$ python -q
>>> import numpy as np
>>> from numpy import linalg as LA
>>> np.set_printoptions(precision=2, suppress=True, linewidth=140, legacy="1.25")
>>> E = np.loadtxt("dump.csv", delimiter=",")
>>> print(E)
[[ -1.6  -0.3   0.    1.    1.   -3.    1.5  -1.4]
 [  1.1  -0.5  -1.1  -0.6   2.3   0.   -0.5  -0.5]
 [  0.3   1.3  -1.2  -0.2   0.5   1.3   0.    0.1]
 [ -1.5   0.   -0.1  -0.2  -0.7   0.    0.5  -0.4]
 [ -0.2  -3.4  -1.9  -0.6   1.2   2.1   0.3   1.3]
 [ -1.   -0.7   0.7  -0.1   1.2   0.1   0.8   0.8]
 [  0.9   1.7   0.5  -1.3  -0.5  -0.2  -0.7  -0.2]
 [ -6.    0.   -1.    2.   -7.    6.  -18.    3. ]
 [  0.1  -0.4   0.8   0.9  -0.1  -0.1   0.7  -0.8]
 [ -0.1  -1.    2.1   2.5  -0.2  -1.    0.5  -0.5]
 [  1.3  -0.7  -1.6  -0.1  -0.4  -0.8   0.1  -0.7]
 [  1.2  -0.1   0.5  -1.2  -0.4  -0.9   0.   -0.8]
 [  0.5   1.4  -0.2  -0.5  -0.1  -0.9  -0.8  -0.3]
 [ -0.3   0.8   0.9   0.7  -1.2   0.4   0.2   0. ]
 [  0.8  -2.1  -0.3   0.6  -0.4   0.1   0.5   0.2]
 [ -0.3   1.7   0.1  -0.5   0.6   0.1  -0.6   1.2]
 [  0.4   0.   -0.7  -0.2   0.4   1.1   1.   -0.6]
 [  0.8  -0.8   1.5   0.4   0.4  -0.7   0.7  -2.1]
 [  0.1   0.   -0.1  -1.   -0.2  -1.8   0.   -1.7]
 [  0.2   0.3  -1.1   0.5  -0.9  -2.    0.2   1.1]
 [  1.7  -1.3   1.6  -1.4   0.5   1.1  -0.8   0.7]
 [ -0.7   0.4   0.8  -0.1  -0.5   1.4  -0.4   1.6]
 [ -1.1  -1.5   0.8   0.    0.3   0.4  -0.5   0.9]
 [ -0.4   0.6   0.1   1.    0.    1.5  -0.6  -1. ]
 [ -0.2   0.   -1.6   0.7   0.1  -0.9   0.1   1.2]
 [  0.9   0.1   0.    0.2  -0.1   0.5   0.2  -0.6]
 [ -0.1   0.9   0.8   0.8  -0.2   0.2  -1.6  -0.3]
 [ -2.5   0.2  -1.   -0.6   0.5  -0.6  -1.2   0.4]
 [ -0.3  -0.6   0.9   0.2   0.2  -0.8  -1.9  -0.4]
 [ -0.9  -0.9  -0.6   1.9   0.2  -2.   -2.    0.3]
 [  1.   -0.3   0.2  -0.2  -0.1  -1.8   0.1   1.5]
 [ -0.5   0.   -0.7   1.5  -0.4  -0.6  -1.   -0.4]]
>>> B = np.array([[2, 0], [2, 1], [1, 0], [1, 1], [0, 2], [1, 1], [2, 2], [2, 2]])
>>> print(LA.matrix_rank(np.vstack([E, B.T])))
8
>>> print(np.einsum("ij->j", E))
[ -6.4  -5.2  -0.9   6.1  -4.   -1.8 -23.2   1.6]
